>>> import numpy as np
>>> np.set_printoptions(precision=3, suppress=True, linewidth=160)
>>> m1 = np.load("dump.npy")
>>> m1
array([[-0.166, -0.082,  0.396, -0.169,  0.005, -0.403,  0.207,  0.165, -0.039,  0.177,  0.263,  0.528],
       [-0.416, -0.266,  0.28 ,  0.368,  0.268,  0.035,  0.036, -0.371,  0.102,  0.085, -0.328,  0.058],
       [-0.139,  0.121, -0.157, -0.037, -0.297, -0.001,  0.221,  0.31 ,  0.037,  0.155, -0.586,  0.005],
       [ 0.499, -0.486, -0.063, -0.116,  0.073, -0.042,  0.376,  0.095, -0.19 , -0.093, -0.032,  0.218],
       [ 0.   , -0.244,  0.071,  0.164, -0.191, -0.006, -0.35 , -0.019, -0.384, -0.222,  0.34 , -0.25 ],
       [ 0.361,  0.388,  0.41 ,  0.463,  0.171, -0.023, -0.14 ,  0.038,  0.078, -0.073, -0.016,  0.238],
       [-0.166, -0.082, -0.48 , -0.015,  0.453, -0.289, -0.303,  0.148,  0.177, -0.432, -0.073,  0.295],
       [ 0.277, -0.202,  0.075, -0.067, -0.242, -0.621, -0.197, -0.426,  0.081, -0.001, -0.338, -0.158],
       [-0.194, -0.387,  0.059,  0.018,  0.396,  0.048,  0.054,  0.092, -0.231,  0.308,  0.005, -0.238],
       [ 0.   , -0.203,  0.042,  0.01 , -0.23 ,  0.487, -0.082, -0.223, -0.233, -0.313, -0.256,  0.47 ],
       [-0.055, -0.285,  0.143,  0.263, -0.27 , -0.071, -0.399,  0.626,  0.018,  0.084, -0.15 ,  0.032],
       [ 0.25 ,  0.143,  0.04 ,  0.226,  0.344, -0.088,  0.232,  0.203, -0.376, -0.19 , -0.286, -0.251],
       [-0.25 ,  0.304, -0.257,  0.14 , -0.121, -0.28 , -0.012, -0.143, -0.675,  0.149, -0.009,  0.214],
       [-0.305,  0.121,  0.46 , -0.407, -0.01 , -0.088,  0.085,  0.115, -0.116, -0.562, -0.124, -0.208],
       [-0.194, -0.123, -0.149,  0.519, -0.3  , -0.162,  0.513,  0.005,  0.201, -0.336,  0.24 , -0.094]])
>>> x = np.array([5, 4, 3, 5, 4, 3, 4, 2, 1, 2, 0, 0])
>>> y = m1 @ x
>>> np.round(np.linalg.pinv(m1) @ m1, 3) + 0
array([[1., 0., 0., 0., 0., 0., 0., 0., 0., 0., 0., 0.],
       [0., 1., 0., 0., 0., 0., 0., 0., 0., 0., 0., 0.],
       [0., 0., 1., 0., 0., 0., 0., 0., 0., 0., 0., 0.],
       [0., 0., 0., 1., 0., 0., 0., 0., 0., 0., 0., 0.],
       [0., 0., 0., 0., 1., 0., 0., 0., 0., 0., 0., 0.],
       [0., 0., 0., 0., 0., 1., 0., 0., 0., 0., 0., 0.],
       [0., 0., 0., 0., 0., 0., 1., 0., 0., 0., 0., 0.],
       [0., 0., 0., 0., 0., 0., 0., 1., 0., 0., 0., 0.],
       [0., 0., 0., 0., 0., 0., 0., 0., 1., 0., 0., 0.],
       [0., 0., 0., 0., 0., 0., 0., 0., 0., 1., 0., 0.],
       [0., 0., 0., 0., 0., 0., 0., 0., 0., 0., 1., 0.],
       [0., 0., 0., 0., 0., 0., 0., 0., 0., 0., 0., 1.]])
>>> np.round(np.linalg.lstsq(m1, y)[0], 3) + 0
array([5., 4., 3., 5., 4., 3., 4., 2., 1., 2., 0., 0.])
>>> rng = np.random.default_rng(9104)
>>> y = y + 0.02 * rng.normal(size=15)
>>> y
array([-0.531,  0.37 , -0.21 ,  1.274, -3.019,  6.919, -3.303, -3.913,  0.273, -1.728, -1.113,  4.725, -2.15 , -2.666,  0.578])
>>> c, *_ = np.linalg.lstsq(m1, y)
>>> c.round()
array([ 5.,  4.,  3.,  5.,  4.,  3.,  4.,  2.,  1.,  2., -0.,  0.])
